>>> import numpy as np
>>> from numpy import linalg as LA
>>> np.set_printoptions(precision=1, suppress=True, linewidth=200, legacy="1.25")
>>> rng = np.random.default_rng(916)
>>> th = rng.uniform(0, 2 * np.pi, 12)
>>> O, _ = LA.qr(np.array([[-1.5, 1.1], [0.0, 0.4], [0.1, 1.2]]))
>>> X = 3 * np.c_[np.cos(th), np.sin(th)] @ O.T
>>> X
array([[-1.4, -0.8, -2.5],
       [ 2.9,  0.3,  0.7],
       [-0.5,  0.9,  2.8],
       [-2.8,  0.3,  1.1],
       [-2.7,  0.3,  1.3],
       [-2.4, -0.6, -1.7],
       [ 2.9,  0.3,  0.6],
       [-2.8,  0.3,  1.1],
       [ 1.5,  0.8,  2.4],
       [ 2.5,  0.6,  1.6],
       [ 1.9, -0.6, -2.2],
       [ 2.5,  0.6,  1.6]])
>>> [round(float(x), 1) for x in LA.svd(X, compute_uv=False)[:3]]
[8.3, 6.3, 0.0]
>>> Ac = X - X.mean(axis=0)
>>> V = LA.svd(Ac)[2][:2]
>>> M2 = Ac - Ac @ V.T @ V
>>> round(LA.norm(M2) / LA.norm(Ac), 1)
0.0
>>> M2 = X / np.sqrt((X ** 2).mean(axis=1, keepdims=True))
>>> LA.matrix_rank(X - X.mean(axis=1, keepdims=True))
2
>>> LA.matrix_rank(M2) == LA.matrix_rank(X)
True
>>> LA.norm(M2, axis=1)
array([1.7, 1.7, 1.7, 1.7, 1.7, 1.7, 1.7, 1.7, 1.7, 1.7, 1.7, 1.7])
>>> W2 = X[[1, 2]].astype(float)
>>> for _ in range(3):
...     idx = LA.norm(X[:, None] - W2, axis=-1).argmin(axis=1)
...     W2 = np.array([X[idx == j].mean(axis=0) for j in range(2)])
... 
>>> idx
array([1, 0, 1, 1, 1, 1, 0, 1, 0, 0, 0, 0])
>>> W2
array([[ 2.4,  0.3,  0.8],
       [-2.1,  0.1,  0.4]])
>>> arr = np.loadtxt("test0.csv", delimiter=",")
>>> arr
array([[ 7.,  0., -5., -5.],
       [ 0.,  1.,  0.,  0.],
       [-3.,  0.,  2., -7.],
       [ 1.,  0.,  4.,  2.]])
>>> # 2 blocks once reordered
>>> th = np.radians(15)
>>> Rm = np.eye(4)
>>> Rm[3, 3] = Rm[0, 0] = np.cos(th)
>>> Rm[3, 0], Rm[0, 3] = -np.sin(th), np.sin(th)
>>> Rm
array([[ 1. ,  0. ,  0. ,  0.3],
       [ 0. ,  1. ,  0. ,  0. ],
       [ 0. ,  0. ,  1. ,  0. ],
       [-0.3,  0. ,  0. ,  1. ]])
>>> M2 = arr @ Rm.T
>>> np.round(LA.det(Rm), 1), np.round(np.trace(Rm), 1)
(1.0, 3.9)
>>> LA.svd(arr, compute_uv=False), LA.svd(M2, compute_uv=False)
(array([10.3,  7.9,  3.7,  1. ]), array([10.3,  7.9,  3.7,  1. ]))
>>> M2
array([[ 5.5,  0. , -5. , -6.6],
       [ 0. ,  1. ,  0. ,  0. ],
       [-4.7,  0. ,  2. , -6. ],
       [ 1.5,  0. ,  4. ,  1.7]])
>>> np.abs(M2 - arr).max(axis=0)
array([1.7, 0. , 0. , 1.6])
>>> np.allclose(LA.norm(arr, axis=1), LA.norm(M2, axis=1))
True
>>> M2 = np.array([[1, 2], [8, 7]])
>>> W2 = np.kron(M2, arr)
>>> W2.shape
(8, 8)
>>> M2 = arr / np.sqrt((arr ** 2).mean(axis=1, keepdims=True))
>>> arr - arr.mean(axis=1, keepdims=True)
array([[ 7.8,  0.8, -4.2, -4.2],
       [-0.2,  0.8, -0.2, -0.2],
       [-1. ,  2. ,  4. , -5. ],
       [-0.8, -1.8,  2.2,  0.2]])
>>> x0 = np.array([0, 2, 2, 3])
>>> h = np.maximum(arr @ x0, 0)
>>> np.flatnonzero(h > 1e-9)
array([1, 3])
>>> arr * (h > 1e-9)[:, None]
array([[ 0.,  0., -0., -0.],
       [ 0.,  1.,  0.,  0.],
       [-0.,  0.,  0., -0.],
       [ 1.,  0.,  4.,  2.]])
>>> np.maximum(arr @ x0, 0) - np.maximum(-arr @ x0, 0)
array([-25.,   2., -17.,  14.])
>>> h
array([ 0.,  2.,  0., 14.])
>>> np.maximum(arr @ (3 * x0), 0)
array([ 0.,  6.,  0., 42.])
>>> idx = rng.permutation(4)
>>> idx
array([0, 2, 1, 3])
>>> M2 = arr[idx][:, idx]
>>> np.sort(np.abs(LA.eigvals(M2)))
array([1. , 5.7, 5.7, 9.1])
>>> np.allclose(M2, arr)
False
>>> np.trace(M2)
12.0
>>> round(LA.det(M2), 1), round(float(LA.det(arr[idx])), 1)
(299.0, -299.0)
>>> M2
array([[ 7., -5.,  0., -5.],
       [-3.,  2.,  0., -7.],
       [ 0.,  0.,  1.,  0.],
       [ 1.,  4.,  0.,  2.]])
>>> A = np.load("w.npy")
>>> A
array([[ -5.3,  -5.7,  -5.3,  -8. ],
       [ -4.2,  -7.4,  -3.2,  -8.3],
       [ -3.9,  -7.4,  -3.7,  -7.1],
       [-19.3,   1.3,   2.8,  -0.9],
       [-18.8,   1.1,   5.1,  -1.9],
       [ -2.8,  -8.6,  -4.8,  -6.3],
       [-20.2,   1.2,   4. ,  -1.2],
       [-19.9,  -0.8,   4.9,   0.5],
       [-18.8,   0.6,   4.7,  -1.4],
       [-18.4,   1.1,   4.1,  -1.4],
       [ -6.2,  -5.8,  -4.2,  -6.3],
       [-19.2,  -1.2,   4.1,  -2.7],
       [ -6. ,  -7.5,  -5.2,  -8. ],
       [-18.9,   1.4,   5.2,  -0.2],
       [ -4.5,  -8. ,  -4.4,  -6.7],
       [-18.7,  -0.2,   3.7,  -0.9],
       [ -5.5,  -5.7,  -2.3,  -7.5],
       [-17.9,  -1.4,   5.4,  -2.9],
       [-18.5,   1.8,   3.9,  -0.4],
       [-20. ,  -1. ,   2.1,  -1.6],
       [ -3.8,  -6.5,  -4.7,  -5.7],
       [-18.7,  -0.4,   4.5,  -0.7],
       [-19.5,  -0.7,   3.5,  -0.6],
       [ -4.1,  -8.3,  -3.8,  -7.8],
       [ -5.8,  -7.1,  -3. ,  -5.1],
       [ -5.8,  -6.7,  -3.5,  -7.9],
       [-20.9,   0.2,   3.7,  -0.3],
       [-18.2,   0.3,   3.6,  -1.4],
       [ -5.8,  -8.4,  -3.7,  -5.8]])
>>> idx = A[:, 0] > np.median(A[:, 0])
>>> u = A[idx].mean(axis=0) - A[~idx].mean(axis=0)
>>> ((A - A.mean(axis=0)) @ u > 0).astype(int)
array([1, 1, 1, 0, 0, 1, 0, 0, 0, 0, 1, 0, 1, 0, 1, 0, 1, 0, 0, 0, 1, 0, 0, 1, 1, 1, 0, 0, 1])
>>> idx.astype(int)
array([1, 1, 1, 0, 0, 1, 0, 0, 0, 0, 1, 0, 1, 0, 1, 0, 1, 1, 0, 0, 1, 0, 0, 1, 1, 1, 0, 0, 1])
>>> round((((A - A.mean(axis=0)) @ u > 0) == idx).mean(), 1)
1.0
>>> M2 = np.c_[A[:, :2] @ np.array([[-3, -2], [-1, 3]]), np.array([1, 3, 0, 5, -4, 3, -1, 1, -5, 3, 2, -3, -5, 2, -5, -2, 4, -1, -5, 3, -5, -5, 5, -2, -3, 1, 0, 4, 0])]
>>> M2
array([[ 21.6,  -6.5,   1. ],
       [ 20. , -13.8,   3. ],
       [ 19.1, -14.4,   0. ],
       [ 56.6,  42.5,   5. ],
       [ 55.3,  40.9,  -4. ],
       [ 17. , -20.2,   3. ],
       [ 59.4,  44. ,  -1. ],
       [ 60.5,  37.4,   1. ],
       [ 55.8,  39.4,  -5. ],
       [ 54.1,  40.1,   3. ],
       [ 24.4,  -5. ,   2. ],
       [ 58.8,  34.8,  -3. ],
       [ 25.5, -10.5,  -5. ],
       [ 55.3,  42. ,   2. ],
       [ 21.5, -15. ,  -5. ],
       [ 56.3,  36.8,  -2. ],
       [ 22.2,  -6.1,   4. ],
       [ 55.1,  31.6,  -1. ],
       [ 53.7,  42.4,  -5. ],
       [ 61. ,  37. ,   3. ],
       [ 17.9, -11.9,  -5. ],
       [ 56.5,  36.2,  -5. ],
       [ 59.2,  36.9,   5. ],
       [ 20.6, -16.7,  -2. ],
       [ 24.5,  -9.7,  -3. ],
       [ 24.1,  -8.5,   1. ],
       [ 62.5,  42.4,   0. ],
       [ 54.3,  37.3,   4. ],
       [ 25.8, -13.6,   0. ]])
>>> LA.matrix_rank(np.c_[A, M2])
5
>>> np.round(LA.norm(LA.qr(A)[0].T @ M2, axis=0) ** 2 / ((M2 ** 2).sum(axis=0) + 1e-12), 1) + 0
array([1., 1., 0.])
>>> LA.matrix_rank(M2)
3
>>> P = A @ LA.solve(A.T @ A, A.T)
>>> np.allclose(P @ P, P)
True
>>> feats = np.array([[-6, 27, 3, 0],
...     [6, -2, 2, -5],
...     [-10, 25, 1, 4],
...     [18, 54, 18, -27],
...     [4, 37, 9, -11]])
>>> # looks like rank 2
>>> np.abs(np.diag(LA.qr(feats)[1])) > 1e-9
array([ True,  True, False, False])
>>> LA.lstsq(feats[:-1].T, feats[-1])[2]
2
>>> E = np.array([[3, 1], [5, 5], [0, 2]])
>>> E[:, 1] = -2 * E[:, 0]
>>> E
array([[  3,  -6],
       [  5, -10],
       [  0,   0]])
>>> x0 = np.array([2, -4, -4, 5])
>>> target = arr @ x0
>>> target
array([  9.,  -4., -49.,  -4.])
>>> LA.solve(arr, 4 * target)
array([  8., -16., -16.,  20.])
>>> M = np.minimum.outer(np.arange(1, 6), np.arange(1, 6)) * -2
>>> M
array([[ -2,  -2,  -2,  -2,  -2],
       [ -2,  -4,  -4,  -4,  -4],
       [ -2,  -4,  -6,  -6,  -6],
       [ -2,  -4,  -6,  -8,  -8],
       [ -2,  -4,  -6,  -8, -10]])
>>> # symmetric
>>> P = np.triu(np.array([[6, -5, -6, 6, 6],
...     [5, 1, 0, 5, -4],
...     [-9, -6, -5, -1, -4],
...     [-7, 7, 5, -1, -3],
...     [7, 6, -5, -3, 6]]), 1) + np.eye(5)
>>> M2 = P @ M @ LA.inv(P)
>>> P @ M - M @ P
array([[ -2., -14., -28., -20., -62.],
       [ -2., -14., -18.,  20., -32.],
       [ 10.,  10.,  18.,  66.,   2.],
       [  6.,   2.,   6.,  50., -22.],
       [  0., -10., -12.,  26., -52.]])
>>> M2
array([[  -4.,  -26.,  -42.,   70.,  -92.],
       [  -4.,  -28.,  -34.,  118.,  126.],
       [   8.,   56.,   72., -222., -160.],
       [   4.,   28.,   36., -112.,  -82.],
       [  -2.,  -14.,  -18.,   56.,   42.]])
